$ ipython --no-banner

In [1]: import numpy as np

In [2]: np.set_printoptions(precision=3, suppress=True, linewidth=140)

In [3]: rnd = lambda a: np.round(a, 3) + 0

In [4]: K = np.load("mat.npy")

In [5]: K
Out[5]: 
array([[ 1, -1, -1,  1, -1,  1,  1, -1],
       [ 1,  1, -1, -1, -1, -1,  1,  1],
       [ 1, -1, -1,  1,  1, -1, -1,  1],
       [ 1,  1,  1,  1, -1, -1, -1, -1]])

In [6]: def softmax(z):
   ...:     e = np.exp(z - z.max(axis=-1, keepdims=True))
   ...:     return e / e.sum(axis=-1, keepdims=True)
   ...: 

In [7]: rnd(softmax(K[3] + 4))
Out[7]: array([0.22, 0.22, 0.22, 0.22, 0.03, 0.03, 0.03, 0.03])

In [8]: rnd(softmax(K[3]))
Out[8]: array([0.22, 0.22, 0.22, 0.22, 0.03, 0.03, 0.03, 0.03])

In [9]: S = K @ K.T / np.sqrt(8)

In [10]: softmax(S).round(6).argmax(axis=1)
Out[10]: array([0, 1, 2, 3])

In [11]: rnd(softmax(S + np.triu(np.full(S.shape, -np.inf), 1)))
Out[11]: 
array([[1.   , 0.   , 0.   , 0.   ],
       [0.056, 0.944, 0.   , 0.   ],
       [0.053, 0.053, 0.894, 0.   ],
       [0.05 , 0.05 , 0.05 , 0.849]])

In [12]: t = np.radians(120)

In [13]: r_ = np.eye(8)

In [14]: r_[1, 1] = r_[7, 7] = np.cos(t)

In [15]: r_[1, 7], r_[7, 1] = -np.sin(t), np.sin(t)

In [16]: rnd(r_)
Out[16]: 
array([[ 1.   ,  0.   ,  0.   ,  0.   ,  0.   ,  0.   ,  0.   ,  0.   ],
       [ 0.   , -0.5  ,  0.   ,  0.   ,  0.   ,  0.   ,  0.   , -0.866],
       [ 0.   ,  0.   ,  1.   ,  0.   ,  0.   ,  0.   ,  0.   ,  0.   ],
       [ 0.   ,  0.   ,  0.   ,  1.   ,  0.   ,  0.   ,  0.   ,  0.   ],
       [ 0.   ,  0.   ,  0.   ,  0.   ,  1.   ,  0.   ,  0.   ,  0.   ],
       [ 0.   ,  0.   ,  0.   ,  0.   ,  0.   ,  1.   ,  0.   ,  0.   ],
       [ 0.   ,  0.   ,  0.   ,  0.   ,  0.   ,  0.   ,  1.   ,  0.   ],
       [ 0.   ,  0.866,  0.   ,  0.   ,  0.   ,  0.   ,  0.   , -0.5  ]])

In [17]: B = K @ r_.T

In [18]: rnd(B)
Out[18]: 
array([[ 1.   ,  1.366, -1.   ,  1.   , -1.   ,  1.   ,  1.   , -0.366],
       [ 1.   , -1.366, -1.   , -1.   , -1.   , -1.   ,  1.   ,  0.366],
       [ 1.   , -0.366, -1.   ,  1.   ,  1.   , -1.   , -1.   , -1.366],
       [ 1.   ,  0.366,  1.   ,  1.   , -1.   , -1.   , -1.   ,  1.366]])

In [19]: np.allclose(np.linalg.norm(K, axis=1), np.linalg.norm(B, axis=1))
Out[19]: True

In [20]: rnd(np.abs(B - K).max(axis=0))
Out[20]: array([0.   , 2.366, 0.   , 0.   , 0.   , 0.   , 0.   , 2.366])

In [21]: rnd(np.linalg.det(r_)), np.trace(r_)
Out[21]: (np.float64(1.0), np.float64(5.0))

In [22]: M = np.load("dump.npy")

In [23]: M
Out[23]: 
array([[0, 0, 0, 1, 0, 0],
       [0, 1, 0, 0, 0, 0],
       [1, 0, 0, 0, 0, 0],
       [0, 0, 0, 0, 1, 0],
       [0, 0, 1, 0, 0, 0],
       [0, 0, 0, 0, 0, 1]])

In [24]: (M + M.T) / 2
Out[24]: 
array([[0. , 0. , 0.5, 0.5, 0. , 0. ],
       [0. , 1. , 0. , 0. , 0. , 0. ],
       [0.5, 0. , 0. , 0. , 0.5, 0. ],
       [0.5, 0. , 0. , 0. , 0.5, 0. ],
       [0. , 0. , 0.5, 0.5, 0. , 0. ],
       [0. , 0. , 0. , 0. , 0. , 1. ]])

In [25]: M @ M
Out[25]: 
array([[0, 0, 0, 0, 1, 0],
       [0, 1, 0, 0, 0, 0],
       [0, 0, 0, 1, 0, 0],
       [0, 0, 1, 0, 0, 0],
       [1, 0, 0, 0, 0, 0],
       [0, 0, 0, 0, 0, 1]])

In [26]: np.linalg.matrix_power(M, 4)
Out[26]: 
array([[1, 0, 0, 0, 0, 0],
       [0, 1, 0, 0, 0, 0],
       [0, 0, 1, 0, 0, 0],
       [0, 0, 0, 1, 0, 0],
       [0, 0, 0, 0, 1, 0],
       [0, 0, 0, 0, 0, 1]])

In [27]: (M - M.T) / 2
Out[27]: 
array([[ 0. ,  0. , -0.5,  0.5,  0. ,  0. ],
       [ 0. ,  0. ,  0. ,  0. ,  0. ,  0. ],
       [ 0.5,  0. ,  0. ,  0. , -0.5,  0. ],
       [-0.5,  0. ,  0. ,  0. ,  0.5,  0. ],
       [ 0. ,  0. ,  0.5, -0.5,  0. ,  0. ],
       [ 0. ,  0. ,  0. ,  0. ,  0. ,  0. ]])

In [28]: rnd(np.linalg.det(M))
Out[28]: np.float64(-1.0)

In [29]: vec = np.array([2, 1, -2, -2, 2, 1])

In [30]: rhs = M @ vec

In [31]: coef, lr = np.zeros(6), 1 / np.linalg.norm(M, 2) ** 2

In [32]: for i in range(6):
    ...:     coef -= lr * M.T @ (M @ coef - rhs)
    ...:     if i % 1 == 0: print(i, round(np.linalg.norm(M @ coef - rhs), 3))
    ...: 
0 0.0
1 0.0
2 0.0
3 0.0
4 0.0
5 0.0

In [33]: coef
Out[33]: array([ 2.,  1., -2., -2.,  2.,  1.])

In [34]: rnd(np.linalg.cond(M))
Out[34]: np.float64(1.0)
